$ ipython --no-banner

In [1]: import numpy as np

In [2]: np.set_printoptions(precision=2, suppress=True, linewidth=100, floatmode="fixed")

In [3]: basis = np.array([[2, 5, 0], [2, 4, 1]])

In [4]: m1 = np.repeat(basis, 22 // 2, axis=0)

In [5]: rng = np.random.default_rng(435)

In [6]: m1 = m1 + 0.05 * rng.normal(size=m1.shape)

In [7]: m1.round(2) + 0
Out[7]: 
array([[ 2.01,  4.97,  0.05],
       [ 1.97,  5.00,  0.01],
       [ 2.12,  5.07, -0.01],
       [ 2.07,  4.96, -0.03],
       [ 2.10,  5.04, -0.02],
       [ 2.06,  5.02, -0.03],
       [ 1.93,  5.03,  0.00],
       [ 1.98,  5.03, -0.10],
       [ 2.05,  5.08, -0.05],
       [ 1.97,  5.05,  0.01],
       [ 1.96,  5.05, -0.02],
       [ 2.03,  4.07,  0.99],
       [ 2.05,  4.03,  1.00],
       [ 1.91,  4.08,  1.07],
       [ 1.94,  4.03,  0.97],
       [ 1.90,  4.05,  1.02],
       [ 1.91,  3.96,  1.03],
       [ 1.93,  4.05,  1.02],
       [ 2.02,  3.93,  0.94],
       [ 1.98,  4.06,  1.00],
       [ 2.01,  4.03,  1.01],
       [ 2.04,  4.00,  1.05]])

In [8]: A2 = np.c_[m1[:, :2] @ np.array([[-3, 3], [-3, 0]]), np.array([1, 5, 3, 3, 3, 4, 4, 1, 1, 2, 0, 3, 1, 4, 5, 2, 2, 1, 2, 3, 4, 3])]

In [9]: A2
Out[9]: 
array([[-20.94,   6.02,   1.00],
       [-20.91,   5.92,   5.00],
       [-21.56,   6.36,   3.00],
       [-21.10,   6.22,   3.00],
       [-21.41,   6.29,   3.00],
       [-21.23,   6.17,   4.00],
       [-20.89,   5.80,   4.00],
       [-21.01,   5.93,   1.00],
       [-21.37,   6.14,   1.00],
       [-21.06,   5.91,   2.00],
       [-21.04,   5.89,   0.00],
       [-18.32,   6.10,   3.00],
       [-18.24,   6.16,   1.00],
       [-17.97,   5.74,   4.00],
       [-17.92,   5.82,   5.00],
       [-17.85,   5.69,   2.00],
       [-17.61,   5.73,   2.00],
       [-17.95,   5.80,   1.00],
       [-17.86,   6.07,   2.00],
       [-18.13,   5.95,   3.00],
       [-18.11,   6.03,   4.00],
       [-18.09,   6.11,   3.00]])

In [10]: np.linalg.matrix_rank(A2)
Out[10]: np.int64(3)

In [11]: np.linalg.matrix_rank(np.c_[m1, A2])
Out[11]: np.int64(4)

In [12]: np.round(np.linalg.lstsq(m1, A2[:, 0])[0], 2) + 0
Out[12]: array([-3.00, -3.00,  0.00])

In [13]: Ac = m1 - m1.mean(axis=0)

In [14]: vecs = np.linalg.svd(Ac)[2][:2]

In [15]: A2 = Ac - Ac @ vecs.T @ vecs

In [16]: np.linalg.norm(A2, axis=1).round(6).argmax()
Out[16]: np.int64(18)

In [17]: (Ac @ vecs.T).std(axis=0)
Out[17]: array([0.72, 0.06])

In [18]: np.round(np.cov(Ac @ vecs.T, rowvar=False), 2) + 0
Out[18]: 
array([[0.54, 0.00],
       [0.00, 0.00]])

In [19]: round(float(np.linalg.norm(A2) / np.linalg.norm(Ac)), 2)
Out[19]: 0.05

In [20]: A2 = np.array([[0, -1, -8], [2, -3, -8], [-9, -9, 0]])

In [21]: feats = np.triu(A2, 1)

In [22]: feats
Out[22]: 
array([[ 0, -1, -8],
       [ 0,  0, -8],
       [ 0,  0,  0]])

In [23]: # triangular

In [24]: rk = np.linalg.matrix_rank(feats)

In [25]: rk
Out[25]: np.int64(2)

In [26]: ns = np.linalg.svd(feats)[2][rk:].T

In [27]: ns[:, 0] / ns[np.abs(ns[:, 0]).round(6).argmax(), 0]
Out[27]: array([ 1.00, -0.00, -0.00])

In [28]: feats @ ns
Out[28]: 
array([[0.00],
       [0.00],
       [0.00]])

In [29]: ns @ ns.T
Out[29]: 
array([[1.00, 0.00, 0.00],
       [0.00, 0.00, 0.00],
       [0.00, 0.00, 0.00]])

In [30]: round(float(np.linalg.norm(feats, 2) / np.linalg.norm(feats)), 2)
Out[30]: 1.0

In [31]: [round(float(x), 2) for x in np.linalg.svd(feats, compute_uv=False)[:3]]
Out[31]: [11.34, 0.71, 0.0]

In [32]: U, sig, VT = np.linalg.svd(feats)

In [33]: vecs = VT[:(sig > 1e-8).sum()]

In [34]: x = feats[0] + 2 * feats[2] + rng.integers(2) * np.eye(3)[2]

In [35]: x
Out[35]: array([ 0.00, -1.00, -7.00])

In [36]: np.round(np.linalg.norm(x - vecs.T @ vecs @ x), 2)
Out[36]: np.float64(0.0)

In [37]: np.diag(vecs.T @ vecs)
Out[37]: array([0.00, 1.00, 1.00])

In [38]: np.linalg.matrix_rank(np.vstack([feats, x]))
Out[38]: np.int64(2)

In [39]: np.allclose(vecs.T @ vecs @ x, x)
Out[39]: True

In [40]: proj = np.triu(np.array([[3, 2, -4], [3, 2, -1], [2, -4, 2]]), 1) + np.eye(3)

In [41]: A2 = proj @ feats @ np.linalg.inv(proj)

In [42]: np.poly(A2)
Out[42]: array([1.00, 0.00, 0.00, 0.00])

In [43]: feats @ feats
Out[43]: 
array([[0, 0, 8],
       [0, 0, 0],
       [0, 0, 0]])

In [44]: (feats + feats.T) / 2
Out[44]: 
array([[ 0.00, -0.50, -4.00],
       [-0.50,  0.00, -4.00],
       [-4.00, -4.00,  0.00]])

In [45]: np.linalg.matrix_power(feats, 3)
Out[45]: 
array([[0, 0, 0],
       [0, 0, 0],
       [0, 0, 0]])

In [46]: np.sort(np.abs(np.linalg.eigvals(feats)))
Out[46]: array([0.00, 0.00, 0.00])
